In [1]: import numpy as np

In [2]: from numpy import linalg as LA

In [3]: np.set_printoptions(precision=1, suppress=True, linewidth=160, legacy="1.25")

In [4]: def rd(a):
   ...:     return np.round(a, 1) + 0
   ...: 

In [5]: O, _ = LA.qr(np.array([[-0.1, 0.0, 0.5, -1.7],
   ...:     [0.3, -1.3, 0.2, -0.9],
   ...:     [1.6, -0.6, 0.7, -0.2],
   ...:     [-0.1, 0.7, 1.1, -0.5]]))

In [6]: evals = np.array([-3, -1, 3, 0])

In [7]: M = O @ np.diag(evals) @ O.T

In [8]: rd(M)
Out[8]: 
array([[ 0.7,  0.6,  0.2,  1.1],
       [ 0.6, -0.3, -0.4,  1.4],
       [ 0.2, -0.4, -2.9,  0.1],
       [ 1.1,  1.4,  0.1,  1.6]])

In [9]: evals, V = LA.eigh(M)

In [10]: x = np.array([1, 2, 0, 1])

In [11]: rd(V * np.abs(evals) @ V.T)
Out[11]: 
array([[ 0.7,  0.6, -0.2,  1.1],
       [ 0.6,  1.4,  0.4,  0.5],
       [-0.2,  0.4,  2.9, -0.1],
       [ 1.1,  0.5, -0.1,  2. ]])

In [12]: rd(np.abs(M).sum(axis=1).max()), rd(np.abs(evals).max())
Out[12]: (4.2, 3.0)

In [13]: m1 = np.load("a.npy")

In [14]: rd(m1)
Out[14]: 
array([[ 1. ,  0. ,  0. ,  0. ],
       [ 0. ,  1. , -0.2,  0. ],
       [ 0. , -0.2,  0. ,  0.1],
       [ 0. ,  0. ,  0.1,  1. ]])

In [15]: rng = np.random.default_rng(725638)

In [16]: idx = rng.permutation(4)

In [17]: print(idx)
[2 1 0 3]

In [18]: Y = m1[idx][:, idx]

In [19]: np.allclose(Y, m1)
Out[19]: False

In [20]: rd(LA.det(Y)), rd(LA.det(m1[idx]))
Out[20]: (0.0, 0.0)

In [21]: feats = np.load("m.npy")

In [22]: feats
Out[22]: 
array([[ 0,  1,  1, -2],
       [ 1,  0,  1,  1],
       [ 1,  1,  0,  1],
       [-2,  1,  1,  0]])

In [23]: # equal to its transpose

In [24]: evals, V = LA.eig(feats)

In [25]: print(rd(np.sort(LA.eigvals(feats @ feats))))
[1. 4. 4. 9.]

In [26]: print(rd(evals))
[ 2. -3.  2. -1.]

In [27]: rd(np.sort(LA.eigvals(LA.inv(feats))))
Out[27]: array([-1. , -0.3,  0.5,  0.5])

In [28]: rd(feats @ V[:, 0] - evals[0] * V[:, 0])
Out[28]: array([0., 0., 0., 0.])

In [29]: Y = feats / np.sqrt((feats ** 2).mean(axis=1, keepdims=True))

In [30]: rd(LA.norm(Y, axis=1))
Out[30]: array([2., 2., 2., 2.])

In [31]: print(rd(Y[2]))
[1.2 1.2 0.  1.2]

In [32]: LA.matrix_rank(feats - feats.mean(axis=1, keepdims=True))
Out[32]: 3

In [33]: Y = feats / LA.norm(feats, axis=1, keepdims=True)

In [34]: G = Y @ Y.T

In [35]: (G - 2 * np.eye(4)).round(6).argmax(axis=1)
Out[35]: array([3, 2, 1, 0])

In [36]: rd(G[2])
Out[36]: array([-0.2,  0.7,  1. , -0.2])

In [37]: feats.shape
Out[37]: (4, 4)

In [38]: np.count_nonzero(feats)
Out[38]: 12

In [39]: def softmax(z):
    ...:     e = np.exp(z - z.max(axis=-1, keepdims=True))
    ...:     return e / e.sum(axis=-1, keepdims=True)
    ...: 

In [40]: rd(softmax(feats[1]))
Out[40]: array([0.3, 0.1, 0.3, 0.3])

In [41]: att = feats @ feats.T / np.sqrt(4)

In [42]: rd(softmax(att))
Out[42]: 
array([[0.8, 0. , 0. , 0.1],
       [0.1, 0.5, 0.3, 0.1],
       [0.1, 0.3, 0.5, 0.1],
       [0.1, 0. , 0. , 0.8]])
